>>> import numpy as np
>>> from numpy import linalg as LA
>>> np.set_printoptions(precision=3, suppress=True, linewidth=100)
>>> def rd(a):
...     return np.round(a, 3) + 0
... 
>>> arr = np.loadtxt("arr.csv", delimiter=",")
>>> arr
array([[1., 0., 0., 0.],
       [0., 2., 0., 0.],
       [0., 0., 3., 0.],
       [0., 0., 0., 3.]])
>>> # symmetric
>>> [int(LA.matrix_rank(LA.matrix_power(arr, p))) for p in range(1, 5)]
[4, 4, 4, 4]
>>> rd(np.sort(LA.eigvals(arr)))
array([1., 2., 3., 3.])
>>> rng = np.random.default_rng(504381)
>>> labels = rng.integers(0, 3, 4)
>>> M = np.triu((labels[:, None] == labels) & (rng.random((4, 4)) < 0.8), 1).astype(int)
>>> M += M.T
>>> M
array([[0, 0, 0, 1],
       [0, 0, 0, 0],
       [0, 0, 0, 0],
       [1, 0, 0, 0]])
>>> LA.cond(M) > 100
np.True_
>>> np.argsort(-LA.norm(M, axis=0).round(6), kind="stable")[:3]
array([0, 3, 1])
>>> ang = np.radians(180)
>>> Rm = np.eye(4)
>>> Rm[2, 2] = Rm[1, 1] = np.cos(ang)
>>> Rm[2, 1], Rm[1, 2] = -np.sin(ang), np.sin(ang)
>>> rd(Rm)
array([[ 1.,  0.,  0.,  0.],
       [ 0., -1.,  0.,  0.],
       [ 0.,  0., -1.,  0.],
       [ 0.,  0.,  0.,  1.]])
>>> Y = M @ Rm.T
>>> np.allclose(LA.norm(M, axis=1), LA.norm(Y, axis=1))
True
>>> Y
array([[0., 0., 0., 1.],
       [0., 0., 0., 0.],
       [0., 0., 0., 0.],
       [1., 0., 0., 0.]])
>>> np.abs(Y - M).max(axis=0)
array([0., 0., 0., 0.])
>>> rd(LA.det(Rm)), np.trace(Rm)
(np.float64(1.0), np.float64(0.0))
>>> np.allclose(M @ M.T, Y @ Y.T)
True
>>> left, sig, vt = LA.svd(M)
>>> np.argmax(sig[:-1] / (sig[1:] + 1e-6)) + 1
np.int64(2)
>>> Y = left[:, :2] @ np.diag(sig[:2]) @ vt[:2]
>>> rd(LA.norm(M - Y) / LA.norm(M))
np.float64(0.0)
>>> Y
array([[0., 0., 0., 1.],
       [0., 0., 0., 0.],
       [0., 0., 0., 0.],
       [1., 0., 0., 0.]])
>>> m1 = np.loadtxt("run9.csv", delimiter=",")
>>> m1
array([[-3.,  1.,  1.],
       [-1.,  4.,  4.],
       [-4.,  2.,  5.],
       [-5.,  3.,  6.],
       [-4.,  6.,  9.],
       [-3.,  8.,  8.],
       [ 0.,  8.,  5.],
       [-3.,  7.,  6.],
       [-4.,  5.,  9.],
       [-4.,  8.,  9.],
       [-6.,  7., 10.],
       [-9., 10.,  7.],
       [-9., 13.,  5.],
       [-6., 11.,  7.],
       [-6., 11.,  7.],
       [-5., 11., 10.],
       [-4., 12., 10.],
       [-4., 10.,  7.],
       [-6., 12.,  7.],
       [-3., 13.,  6.],
       [-5., 15.,  5.],
       [-7., 12.,  8.]])
>>> # row 14 repeats row 13
>>> Xc = m1 - m1.mean(axis=1)
Traceback (most recent call last):
  File "<python-input-35>", line 1, in <module>
    Xc = m1 - m1.mean(axis=1)
         ~~~^~~~~~~~~~~~~~~~~
ValueError: operands could not be broadcast together with shapes (22,3) (22,) 
>>> Xc = m1 - m1.mean(axis=0)
>>> left, sig, vt = LA.svd(Xc, full_matrices=False)
>>> rd(sig)
array([18.849,  9.57 ,  8.506])
>>> rd((sig ** 2).sum() ** 2 / (sig ** 4).sum())
np.float64(1.928)
>>> np.abs(left[:, 0]).argmax()
np.int64(0)
>>> np.abs(vt[0]).argmax()
np.int64(1)
>>> P = m1 @ LA.solve(m1.T @ m1, m1.T)
>>> rd(LA.eigvalsh(P))
array([0., 0., 0., 0., 0., 0., 0., 0., 0., 0., 0., 0., 0., 0., 0., 0., 0., 0., 0., 1., 1., 1.])
>>> np.allclose(P @ P, P)
True
>>> LA.matrix_rank(np.eye(22) - P)
np.int64(19)
>>> cov = np.cov(m1, rowvar=False)
>>> np.median(m1, axis=0)
array([-4.,  9.,  7.])
>>> np.argwhere(np.triu(np.abs(np.corrcoef(m1.T)) > 0.8, 1))
array([], shape=(0, 2), dtype=int64)
>>> rd(m1.std(axis=0))
array([2.125, 3.786, 2.18 ])
>>> rd(LA.eigvalsh(cov)[::-1])
array([16.919,  4.361,  3.445])
>>> np.argsort(-m1.std(axis=0).round(6), kind="stable")
array([1, 2, 0])
>>> rd(np.corrcoef(m1.T))
array([[ 1.   , -0.437, -0.243],
       [-0.437,  1.   ,  0.313],
       [-0.243,  0.313,  1.   ]])
>>> Y = np.c_[m1[:, :2] @ np.array([[3, 3], [2, 2]]), np.array([1, 2, 0, -1, -1, 2, 0, -2, -2, -1, 2, -2, -1, 1, 0, -1, 1, 1, -2, 2, -1, 0])]
>>> Y
array([[-7., -7.,  1.],
       [ 5.,  5.,  2.],
       [-8., -8.,  0.],
       [-9., -9., -1.],
       [ 0.,  0., -1.],
       [ 7.,  7.,  2.],
       [16., 16.,  0.],
       [ 5.,  5., -2.],
       [-2., -2., -2.],
       [ 4.,  4., -1.],
       [-4., -4.,  2.],
       [-7., -7., -2.],
       [-1., -1., -1.],
       [ 4.,  4.,  1.],
       [ 4.,  4.,  0.],
       [ 7.,  7., -1.],
       [12., 12.,  1.],
       [ 8.,  8.,  1.],
       [ 6.,  6., -2.],
       [17., 17.,  2.],
       [15., 15., -1.],
       [ 3.,  3.,  0.]])
>>> LA.matrix_rank(Y)
np.int64(2)
>>> rd(LA.lstsq(m1, Y[:, 0])[0])
array([3., 2., 0.])
>>> rd(LA.norm(Y - m1 @ LA.lstsq(m1, Y)[0], axis=0))
array([0.   , 0.   , 6.095])
>>> X = np.loadtxt("layer9.csv", delimiter=",")
>>> X
array([[ 0.,  0.,  0.],
       [ 2., -1., -2.],
       [ 0.,  0.,  0.],
       [ 0.,  0.,  0.],
       [ 2., -1., -2.],
       [ 2., -1., -2.],
       [ 3.,  1., -1.],
       [ 2., -1.,  0.],
       [ 1.,  2., -1.],
       [ 2., -1., -2.],
       [ 4., -2., -2.],
       [ 2., -1., -2.],
       [ 3.,  1., -3.],
       [ 0.,  0.,  0.],
       [ 1.,  2., -1.],
       [ 2., -1.,  0.],
       [ 0.,  0.,  0.]])
>>> Z = X[[9, 7]].astype(float)
>>> for _ in range(3):
...     labels = LA.norm(X[:, None] - Z, axis=-1).argmin(axis=1)
...     Z = np.array([X[labels == j].mean(axis=0) for j in range(2)])
... 
>>> labels
array([1, 0, 1, 1, 0, 0, 0, 1, 1, 0, 0, 0, 0, 1, 1, 1, 1])
>>> np.abs(Z[1] - Z[0]).argmax()
np.int64(0)
>>> rd(Z[1] - Z[0])
array([-1.833,  0.847,  1.778])
>>> np.bincount(labels)
array([8, 9])
>>> blk = np.stack([X, 4 * X, X[::-1]])
>>> blk.sum(axis=0)
array([[  0.,   0.,   0.],
       [ 12.,  -6., -10.],
       [  1.,   2.,  -1.],
       [  0.,   0.,   0.],
       [ 13.,  -4., -13.],
       [ 12.,  -6., -12.],
       [ 19.,   3.,  -7.],
       [ 12.,  -6.,  -2.],
       [  6.,  12.,  -6.],
       [ 12.,  -6., -10.],
       [ 23.,  -9., -11.],
       [ 12.,  -6., -12.],
       [ 17.,   4., -17.],
       [  0.,   0.,   0.],
       [  5.,  10.,  -5.],
       [ 12.,  -6.,  -2.],
       [  0.,   0.,   0.]])
>>> LA.matrix_rank(blk)
array([3, 3, 3])
>>> rd(LA.norm(blk, axis=(1, 2)))
array([11., 44., 11.])
>>> np.einsum("bij,cij->bc", blk, blk)
array([[ 121.,  484.,   90.],
       [ 484., 1936.,  360.],
       [  90.,  360.,  121.]])
>>> F = np.load("a.npy")
>>> F
array([[ 0, -2,  2, -2],
       [ 0,  0,  0,  1],
       [ 0, -2,  2, -2]])
>>> np.unique(M.round(6), axis=0).shape
(3, 4)
>>> rd(np.trace(LA.pinv(M) @ M))
np.float64(2.0)
>>> LA.lstsq(F[:-1].T, F[-1])[2]
np.int32(2)
>>> data = np.arange(12).reshape(3, 4) + 5
>>> data
array([[ 5,  6,  7,  8],
       [ 9, 10, 11, 12],
       [13, 14, 15, 16]])
>>> # looks like rank 2
>>> np.allclose(data[:-1].T @ LA.lstsq(data[:-1].T, data[-1])[0], data[-1])
True
>>> np.unique(data.round(6), axis=0).shape
(3, 4)
>>> x0 = np.array([-2, 3, -3, -1])
>>> data * x0
array([[-10,  18, -21,  -8],
       [-18,  30, -33, -12],
       [-26,  42, -45, -16]])
>>> LA.norm(data @ x0) <= LA.norm(data, 2) * LA.norm(x0) + 1e-9
np.True_
>>> x0 @ data
Traceback (most recent call last):
  File "<python-input-84>", line 1, in <module>
    x0 @ data
    ~~~^~~~~~
ValueError: matmul: Input operand 1 has a mismatch in its core dimension 0, with gufunc signature (n?,k),(k,m?)->(n?,m?) (size 3 is different from 4)
>>> data @ np.eye(4)[3]
array([ 8., 12., 16.])
>>> data @ x0
array([-21, -33, -45])
>>> data @ np.ones(4)
array([26., 42., 58.])
>>> rd(LA.norm(data, 2) / LA.norm(data))
np.float64(1.0)
>>> [round(float(x), 3) for x in LA.svd(data, compute_uv=False)[:3]]
[38.271, 1.145, 0.0]
>>> LA.matrix_rank(data, rtol=0.1)
np.int64(1)
>>> np.argsort(-LA.norm(data, axis=0).round(6), kind="stable")[:3]
array([3, 2, 1])
>>> left, sig, vt = LA.svd(data)
>>> evecs = vt[:(sig > 1e-8).sum()]
>>> x0 = data[2] + -2 * data[0] + rng.integers(2) * np.eye(4)[0]
>>> x0
array([3., 2., 1., 0.])
>>> rd(evecs.T @ evecs)
array([[ 0.7,  0.4,  0.1, -0.2],
       [ 0.4,  0.3,  0.2,  0.1],
       [ 0.1,  0.2,  0.3,  0.4],
       [-0.2,  0.1,  0.4,  0.7]])
>>> def softmax(z):
...     e = np.exp(z - z.max(axis=-1, keepdims=True))
...     return e / e.sum(axis=-1, keepdims=True)
... 
>>> rd(softmax(data[2] + 3))
array([0.032, 0.087, 0.237, 0.644])
>>> scores = data @ data.T / np.sqrt(4)
>>> rd(softmax(scores + np.triu(np.full(scores.shape, -np.inf), 1)))
array([[1., 0., 0.],
       [0., 1., 0.],
       [0., 0., 1.]])
>>> softmax(scores)[2] @ data
array([13., 14., 15., 16.])
